$ python -q
>>> import numpy as np
>>> np.set_printoptions(suppress=True, linewidth=160)
>>> def rd(a):
...     return np.round(a, 4) + 0
... 
>>> data = np.loadtxt("arr.csv", delimiter=",")
>>> data
array([[0., 0., 1., 0., 0., 0.],
       [1., 0., 0., 0., 0., 0.],
       [0., 1., 0., 0., 0., 0.],
       [0., 0., 0., 1., 0., 0.],
       [0., 0., 0., 0., 0., 1.],
       [0., 0., 0., 0., 1., 0.]])
>>> # rows sum to 1
>>> (data - data.T) / 2
array([[ 0. , -0.5,  0.5,  0. ,  0. ,  0. ],
       [ 0.5,  0. , -0.5,  0. ,  0. ,  0. ],
       [-0.5,  0.5,  0. ,  0. ,  0. ,  0. ],
       [ 0. ,  0. ,  0. ,  0. ,  0. ,  0. ],
       [ 0. ,  0. ,  0. ,  0. ,  0. ,  0. ],
       [ 0. ,  0. ,  0. ,  0. ,  0. ,  0. ]])
>>> (data + data.T) / 2
array([[0. , 0.5, 0.5, 0. , 0. , 0. ],
       [0.5, 0. , 0.5, 0. , 0. , 0. ],
       [0.5, 0.5, 0. , 0. , 0. , 0. ],
       [0. , 0. , 0. , 1. , 0. , 0. ],
       [0. , 0. , 0. , 0. , 0. , 1. ],
       [0. , 0. , 0. , 0. , 1. , 0. ]])
>>> rd(np.linalg.matrix_power(data, 3))
array([[1., 0., 0., 0., 0., 0.],
       [0., 1., 0., 0., 0., 0.],
       [0., 0., 1., 0., 0., 0.],
       [0., 0., 0., 1., 0., 0.],
       [0., 0., 0., 0., 0., 1.],
       [0., 0., 0., 0., 1., 0.]])
>>> assert data == data.T
Traceback (most recent call last):
  File "<python-input-9>", line 1, in <module>
    assert data == data.T
           ^^^^^^^^^^^^^^
ValueError: The truth value of an array with more than one element is ambiguous. Use a.any() or a.all()
>>> np.allclose(data @ data.T, data.T @ data)
True
>>> rd(np.abs(np.linalg.eigvals(data)).max())
np.float64(1.0)
>>> np.trace(data)
np.float64(1.0)
>>> data @ data
array([[0., 1., 0., 0., 0., 0.],
       [0., 0., 1., 0., 0., 0.],
       [1., 0., 0., 0., 0., 0.],
       [0., 0., 0., 1., 0., 0.],
       [0., 0., 0., 0., 1., 0.],
       [0., 0., 0., 0., 0., 1.]])
>>> Y = np.linalg.inv(data)
>>> Y
array([[0., 1., 0., 0., 0., 0.],
       [0., 0., 1., 0., 0., 0.],
       [1., 0., 0., 0., 0., 0.],
       [0., 0., 0., 1., 0., 0.],
       [0., 0., 0., 0., 0., 1.],
       [0., 0., 0., 0., 1., 0.]])
>>> rd(np.linalg.det(data) * Y)
array([[ 0., -1.,  0.,  0.,  0.,  0.],
       [ 0.,  0., -1.,  0.,  0.,  0.],
       [-1.,  0.,  0.,  0.,  0.,  0.],
       [ 0.,  0.,  0., -1.,  0.,  0.],
       [ 0.,  0.,  0.,  0.,  0., -1.],
       [ 0.,  0.,  0.,  0., -1.,  0.]])
>>> (np.abs(Y) > 1e-9).astype(int)
array([[0, 1, 0, 0, 0, 0],
       [0, 0, 1, 0, 0, 0],
       [1, 0, 0, 0, 0, 0],
       [0, 0, 0, 1, 0, 0],
       [0, 0, 0, 0, 0, 1],
       [0, 0, 0, 0, 1, 0]])
>>> rd(np.linalg.cond(data))
np.float64(1.0)
>>> rng = np.random.default_rng(119477)
>>> z = rng.permutation(6)
>>> Y = data[:, z] * rng.choice([-1, 1], 6)
>>> Y
array([[-0.,  0.,  0., -1.,  0.,  0.],
       [-0.,  1.,  0., -0.,  0.,  0.],
       [-0.,  0.,  1., -0.,  0.,  0.],
       [-0.,  0.,  0., -0.,  0.,  1.],
       [-1.,  0.,  0., -0.,  0.,  0.],
       [-0.,  0.,  0., -0.,  1.,  0.]])
>>> U, _, vt = np.linalg.svd(data.T @ Y)
>>> U @ vt
array([[ 0.,  1.,  0.,  0.,  0.,  0.],
       [ 0.,  0.,  1.,  0.,  0.,  0.],
       [ 0.,  0.,  0., -1.,  0.,  0.],
       [ 0.,  0.,  0.,  0.,  0.,  1.],
       [ 0.,  0.,  0.,  0.,  1.,  0.],
       [-1.,  0.,  0.,  0.,  0.,  0.]])
>>> rd(np.linalg.lstsq(data, Y)[0])
array([[ 0.,  1.,  0.,  0.,  0.,  0.],
       [ 0.,  0.,  1.,  0.,  0.,  0.],
       [ 0.,  0.,  0., -1.,  0.,  0.],
       [ 0.,  0.,  0.,  0.,  0.,  1.],
       [ 0.,  0.,  0.,  0.,  1.,  0.],
       [-1.,  0.,  0.,  0.,  0.,  0.]])
>>> z
array([5, 0, 1, 2, 4, 3])
>>> vec = np.array([1, 0, 1, 2, 0, 2])
>>> h = np.maximum(data @ vec, 0)
>>> np.maximum(data @ vec, 0) - np.maximum(-data @ vec, 0)
array([1., 1., 0., 2., 2., 0.])
>>> data.T @ h
array([1., 0., 1., 2., 0., 2.])
>>> np.maximum(data @ (3 * vec), 0)
array([3., 3., 0., 6., 6., 0.])
>>> rd(np.linalg.matrix_power(data, 100))
array([[0., 0., 1., 0., 0., 0.],
       [1., 0., 0., 0., 0., 0.],
       [0., 1., 0., 0., 0., 0.],
       [0., 0., 0., 1., 0., 0.],
       [0., 0., 0., 0., 1., 0.],
       [0., 0., 0., 0., 0., 1.]])
>>> rd(np.linalg.matrix_power(data, 2))
array([[0., 1., 0., 0., 0., 0.],
       [0., 0., 1., 0., 0., 0.],
       [1., 0., 0., 0., 0., 0.],
       [0., 0., 0., 1., 0., 0.],
       [0., 0., 0., 0., 1., 0.],
       [0., 0., 0., 0., 0., 1.]])
>>> data.sum(axis=1)
array([1., 1., 1., 1., 1., 1.])
>>> p = np.eye(6)[4]
>>> for _ in range(4):
...     p = p @ data
...     print(p.round(4))
... 
[0. 0. 0. 0. 0. 1.]
[0. 0. 0. 0. 1. 0.]
[0. 0. 0. 0. 0. 1.]
[0. 0. 0. 0. 1. 0.]
>>> K = np.array([[0.0, 2.0, -2.0], [0.0, -1.0, -2.0], [0.0, 2.0, -1.0]])
>>> r = np.linalg.matrix_rank(K)
>>> r
np.int64(2)
>>> ns = np.linalg.svd(K)[2][r:].T
>>> [int(np.linalg.matrix_rank(np.delete(K, i, axis=0))) for i in range(3)]
[2, 2, 2]
>>> ns.shape
(3, 1)
>>> [int(np.linalg.matrix_rank(K[:, :j + 1])) for j in range(3)]
[0, 1, 2]
>>> ns[:, 0] / ns[np.abs(ns[:, 0]).round(6).argmax(), 0]
array([1., 0., 0.])
>>> [int(np.linalg.matrix_rank(K[:i])) for i in range(1, len(K) + 1)]
[1, 2, 2]
>>> rd(ns @ ns.T)
array([[1., 0., 0.],
       [0., 0., 0.],
       [0., 0., 0.]])
>>> z = rng.permutation(3)
>>> z
array([0, 1, 2])
>>> Y = K[z][:, z]
>>> Y
array([[ 0.,  2., -2.],
       [ 0., -1., -2.],
       [ 0.,  2., -1.]])
>>> rd(np.linalg.det(Y)), rd(np.linalg.det(K[z]))
(np.float64(0.0), np.float64(0.0))
>>> rd(np.sort(np.abs(np.linalg.eigvals(Y))))
array([0.    , 2.2361, 2.2361])
>>> np.trace(Y)
np.float64(-2.0)
>>> W0 = np.loadtxt("run8.csv", delimiter=",")
>>> W0
array([[ 3.,  4.,  5.,  6.,  7.,  8.,  9., 10., 11.],
       [12., 13., 14., 15., 16., 17., 18., 19., 20.],
       [21., 22., 23., 24., 25., 26., 27., 28., 29.],
       [30., 31., 32., 33., 34., 35., 36., 37., 38.]])
>>> U, sv, vt = np.linalg.svd(W0)
>>> V = vt[:(sv > 1e-8).sum()]
>>> vec = W0[0] + 2 * W0[1] + rng.integers(2) * np.eye(9)[7]
>>> vec
array([27., 30., 33., 36., 39., 42., 45., 49., 51.])
>>> rd(np.diag(V.T @ V))
array([0.3778, 0.2611, 0.1778, 0.1278, 0.1111, 0.1278, 0.1778, 0.2611, 0.3778])
>>> np.linalg.matrix_rank(np.vstack([W0, vec]))
np.int64(3)
>>> np.allclose(V.T @ V @ vec, vec)
False
>>> U, sv, vt = np.linalg.svd(W0)
>>> np.argmax(sv[:-1] / (sv[1:] + 1e-6)) + 1
np.int64(2)
>>> Y = U[:, :2] @ np.diag(sv[:2]) @ vt[:2]
>>> rd(np.linalg.norm(W0 - Y, 2)), rd(sv[2])
(np.float64(0.0), np.float64(0.0))
>>> rd(np.linalg.norm(W0 - Y) / np.linalg.norm(W0))
np.float64(0.0)
>>> np.linalg.matrix_rank(W0, rtol=0.1)
np.int64(1)
>>> np.linalg.cond(W0) > 100
np.True_
>>> rd(np.linalg.norm(W0, 2) / np.linalg.norm(W0))
np.float64(0.9988)
>>> np.abs(np.diag(np.linalg.qr(K)[1])) > 1e-9
array([False,  True,  True])
>>> np.linalg.lstsq(K[:-1].T, K[-1])[2]
np.int32(2)
>>> rd(np.trace(np.linalg.pinv(K) @ K))
np.float64(2.0)
>>> m1 = np.load("layer13.npy")
>>> m1
array([[ 0.3   ,  0.5663,  0.5   ,  0.6   , -0.4   ,  0.7   , -0.7   ],
       [-0.7   , -1.3452,  0.8   ,  0.7   ,  0.    ,  0.3   ,  1.3   ],
       [-1.    , -1.9242, -0.4   , -0.8   ,  2.8   ,  0.5   , -0.1   ],
       [ 1.5   ,  3.1195, -1.3   , -0.2   , -1.6   , -1.3   ,  1.2   ],
       [ 1.6   ,  3.0999, -0.1   ,  0.7   ,  0.    ,  0.3   ,  0.2   ],
       [ 0.4   ,  0.8451,  0.    ,  0.7   , -0.4   , -0.6   ,  2.4   ],
       [ 0.4   ,  0.7359, -0.5   ,  0.1   ,  0.9   , -0.5   ,  1.    ],
       [-0.6   , -1.0391, -1.    ,  1.1   ,  0.5   , -0.3   , -1.4   ],
       [ 0.8   ,  1.6224,  0.2   ,  0.6   , -0.8   , -2.1   , -0.6   ],
       [-0.5   , -0.9622, -0.8   , -0.5   , -1.4   , -1.3   ,  0.    ],
       [-0.1   , -0.3833, -0.1   , -1.3   , -0.6   ,  1.9   ,  2.2   ],
       [ 1.2   ,  2.5233,  1.4   , -2.2   ,  0.    , -0.5   , -0.9   ],
       [-1.1   , -2.2814,  1.2   , -0.3   , -0.2   , -1.6   ,  1.6   ],
       [ 0.6   ,  1.0955, -0.6   ,  0.6   , -0.8   ,  1.6   ,  0.8   ],
       [ 0.4   ,  0.5986, -1.3   ,  0.9   ,  0.5   ,  0.5   ,  1.2   ],
       [ 1.2   ,  2.293 , -1.3   , -2.2   ,  1.3   ,  0.8   ,  0.5   ],
       [-0.9   , -1.8116,  2.    , -0.2   ,  0.    , -0.9   ,  0.5   ],
       [ 0.3   ,  0.6302, -0.8   , -0.8   , -1.2   , -0.9   , -0.4   ],
       [ 0.3   ,  0.5998,  1.6   , -0.9   , -0.2   ,  2.8   ,  0.6   ],
       [ 0.7   ,  1.2119,  0.7   , -0.1   , -0.3   ,  0.4   ,  0.5   ],
       [ 0.6   ,  1.3151, -0.3   ,  0.5   ,  1.8   ,  0.    ,  0.2   ],
       [-1.4   , -2.9017, -0.5   ,  1.2   , -0.4   , -1.2   , -0.7   ],
       [-0.6   , -1.2359, -0.7   ,  0.    ,  0.3   , -1.8   ,  0.3   ],
       [ 0.8   ,  1.5477,  0.4   , -0.9   , -1.1   , -1.2   , -0.7   ],
       [-0.4   , -0.9583,  0.6   ,  0.1   , -0.3   , -1.3   ,  2.4   ],
       [ 0.    , -0.0243, -0.2   ,  0.1   , -0.3   ,  1.5   , -0.1   ],
       [ 0.5   ,  0.9779,  1.3   , -1.4   ,  0.3   , -1.5   ,  0.    ],
       [-0.2   , -0.5875, -0.3   , -1.9   ,  0.7   ,  1.3   ,  2.3   ],
       [-1.1   , -2.3078,  0.6   ,  2.5   , -0.2   , -1.1   , -0.8   ],
       [-1.    , -1.954 , -0.7   , -1.1   ,  0.2   , -0.2   ,  0.3   ],
       [ 0.7   ,  1.4704,  0.7   ,  0.3   , -0.3   ,  1.    ,  1.4   ],
       [-0.9   , -1.8263, -0.2   ,  0.4   , -1.1   ,  0.9   ,  0.9   ],
       [ 0.4   ,  0.7576, -0.6   , -0.4   ,  0.    ,  1.3   ,  0.8   ],
       [ 1.4   ,  2.6719,  0.4   ,  0.3   ,  0.8   , -0.7   , -0.2   ],
       [-0.1   , -0.0225,  0.6   ,  1.3   ,  0.8   , -0.6   , -0.3   ]])
>>> Y = np.c_[m1[:, :4] @ np.array([[1, 0, 3, 3], [1, 3, 3, 1], [2, 2, 1, 0], [0, 2, 3, 3]]), np.array([1, 3, 0, 1, 1, 2, 1, 2, 1, 3, 2, 1, 0, 0, 2, 3, 2, 0, 0, 3, 2, 1, 3, 1, 1, 1, 2, 0, 1, 0, 2, 2, 0, 2, 3])]
>>> rd(Y)
array([[  1.8663,   3.8989,   4.8989,   3.2663,   1.    ],
       [ -0.4452,  -1.0356,  -3.2356,  -1.3452,   3.    ],
       [ -3.7242,  -8.1726, -11.5726,  -7.3242,   0.    ],
       [  2.0195,   6.3585,  11.9585,   7.0195,   1.    ],
       [  4.4999,  10.4997,  16.0997,   9.9999,   1.    ],
       [  1.2451,   3.9353,   5.8353,   4.1451,   2.    ],
       [  0.1359,   1.4077,   3.2077,   2.2359,   1.    ],
       [ -3.6391,  -2.9173,  -2.6173,   0.4609,   2.    ],
       [  2.8224,   6.4672,   9.2672,   5.8224,   1.    ],
       [ -3.0622,  -5.4866,  -6.6866,  -3.9622,   3.    ],
       [ -0.6833,  -3.9499,  -5.4499,  -4.5833,   2.    ],
       [  6.5233,   5.9699,   5.9699,  -0.4767,   1.    ],
       [ -0.9814,  -5.0442,  -9.8442,  -6.4814,   0.    ],
       [  0.4955,   3.2865,   6.2865,   4.6955,   0.    ],
       [ -1.6014,   0.9958,   4.3958,   4.4986,   2.    ],
       [  0.893 ,  -0.121 ,   2.579 ,  -0.707 ,   3.    ],
       [  1.2884,  -1.8348,  -6.7348,  -5.1116,   2.    ],
       [ -0.6698,  -1.3094,  -0.4094,  -0.8698,   0.    ],
       [  4.0998,   3.1994,   1.5994,  -1.2002,   0.    ],
       [  3.3119,   4.8357,   6.1357,   3.0119,   3.    ],
       [  1.3151,   4.3453,   6.9453,   4.6151,   2.    ],
       [ -5.3017,  -7.3051,  -9.8051,  -3.5017,   1.    ],
       [ -3.2359,  -5.1077,  -6.2077,  -3.0359,   3.    ],
       [  3.1477,   3.6431,   4.7431,   1.2477,   1.    ],
       [ -0.1583,  -1.4749,  -3.1749,  -1.8583,   1.    ],
       [ -0.4243,  -0.2729,   0.0271,   0.2757,   1.    ],
       [  4.0779,   2.7337,   1.5337,  -1.7221,   2.    ],
       [ -1.3875,  -6.1625,  -8.3625,  -6.8875,   0.    ],
       [ -2.2078,  -0.7234,  -2.1234,   1.8922,   1.    ],
       [ -4.354 ,  -9.462 , -12.862 ,  -8.254 ,   0.    ],
       [  3.5704,   6.4112,   8.1112,   4.4704,   2.    ],
       [ -3.1263,  -5.0789,  -7.1789,  -3.3263,   2.    ],
       [ -0.0424,   0.2728,   1.6728,   0.7576,   0.    ],
       [  4.8719,   9.4157,  13.5157,   7.7719,   2.    ],
       [  1.0775,   3.7325,   4.1325,   3.5775,   3.    ]])
>>> np.linalg.matrix_rank(np.c_[m1, Y])
np.int64(8)
>>> rd(np.linalg.norm(Y - m1 @ np.linalg.lstsq(m1, Y)[0], axis=0))
array([0.    , 0.    , 0.    , 0.    , 9.0274])
